In [1]: import numpy as np

In [2]: np.set_printoptions(suppress=True, linewidth=200)

In [3]: J = np.array([[-1.1, 0.7, 1.8, 0.4],
   ...:     [0.1, -0.9, -3.3, 0.6],
   ...:     [0.6, -0.8, 0.9, -0.3],
   ...:     [-1.3, 0.0, -4.5, -1.9]])

In [4]: round(np.linalg.eigvals(J).sum().real, 2)
Out[4]: np.float64(-3.0)

In [5]: np.round(np.linalg.det(J[::-1]), 2)
Out[5]: np.float64(-10.83)

In [6]: round(float(np.linalg.det(J.T)), 2)
Out[6]: -10.83

In [7]: round(float(np.linalg.norm(J[0], 1)), 2), np.round(np.linalg.norm(J[0], np.inf), 2)
Out[7]: (4.0, np.float64(1.8))

In [8]: np.round(np.linalg.norm(J, axis=0), 2)
Out[8]: array([1.81, 1.39, 5.93, 2.05])

In [9]: round(np.linalg.norm(J) ** 2 / np.linalg.norm(J, 2) ** 2, 2)
Out[9]: np.float64(1.19)

In [10]: np.round(np.linalg.norm(J, axis=1), 2)
Out[10]: array([2.26, 3.47, 1.38, 5.05])

In [11]: np.linalg.norm(J, axis=1).argmax()
Out[11]: np.int64(3)

In [12]: round(np.linalg.norm(J[0] - J[3]), 2)
Out[12]: np.float64(6.75)

In [13]: hat = np.triu(np.array([[4, 0, 4, 0], [2, 4, 5, 4], [0, 1, 4, 1], [0, 5, 0, 1]]), 1) + np.eye(4)

In [14]: out = hat @ J @ np.linalg.inv(hat)

In [15]: np.round(np.poly(out), 2)
Out[15]: array([  1.  ,   3.  ,  -3.34, -15.85, -10.83])

In [16]: np.round(np.linalg.det(out), 2)
Out[16]: np.float64(-10.83)

In [17]: np.trace(out), np.trace(J)
Out[17]: (np.float64(-3.0), np.float64(-3.0))

In [18]: np.round(hat @ J - J @ hat, 2)
Out[18]: 
array([[ 2.4, -3.2,  4.5, -5.8],
       [-2.2, -4. , -9.4, -2.2],
       [-1.3,  0. , -2.9,  0.4],
       [ 0. ,  0. ,  5.2,  4.5]])
